$ python -q
>>> import numpy as np
>>> np.set_printoptions(precision=3, suppress=True, linewidth=120, sign=" ")
>>> mat = np.load("a.npy")
>>> print(mat)
[[ 19.498  60.98    2.302  58.783 -60.77 ]
 [ 17.027  55.914   3.735  52.78  -54.724]
 [ 14.906  51.484   4.885  47.596 -49.529]
 [ 11.226  43.581   6.667  38.518 -40.498]
 [  1.325  19.542   8.963  12.914 -15.59 ]
 [ -0.024  15.43    8.599   9.035 -11.894]
 [ -0.931  12.263   8.057   6.225  -9.215]
 [ -0.962  12.147   8.032   6.125  -9.12 ]
 [ -2.128   2.77    3.892  -0.367  -2.387]
 [ -0.727   0.25    0.758  -0.447  -0.575]
 [ -0.617   0.193   0.622  -0.386  -0.49 ]
 [  0.722  -0.028  -0.466   0.496   0.665]
 [  0.842  -0.017  -0.518   0.58    0.792]
 [  1.895   0.221  -0.646   1.279   2.186]
 [  2.555   0.476  -0.383   1.645   3.434]
 [  3.182   0.78    0.194   1.892   5.044]
 [  4.131   1.345   2.074   1.878   8.923]
 [  4.523   1.617   3.576   1.564  11.626]
 [  5.034   2.04    9.564  -0.69   21.51 ]
 [  5.013   2.041  11.504  -1.613  24.586]
 [ -0.082  -2.325  45.469 -23.455  76.755]
 [ -1.232  -3.389  50.581 -27.248  84.558]]
>>> Z = mat[[12, 6]].astype(float)
>>> for _ in range(3):
...     lab = np.linalg.norm(mat[:, None] - Z, axis=-1).argmin(axis=1)
...     Z = np.array([mat[lab == j].mean(axis=0) for j in range(2)])
... 
>>> print(lab)
[ 1  1  1  1  0  0  0  0  0  0  0  0  0  0  0  0  0  0  0  0  0  0]
>>> print(Z)
[[  1.251   3.631   8.882  -0.587  10.6  ]
 [ 15.664  52.99    4.397  49.419 -51.38 ]]
>>> print(np.abs(Z[1] - Z[0]).argmax())
4
>>> print(Z[1] - Z[0])
[ 14.413  49.359  -4.484  50.007 -61.981]
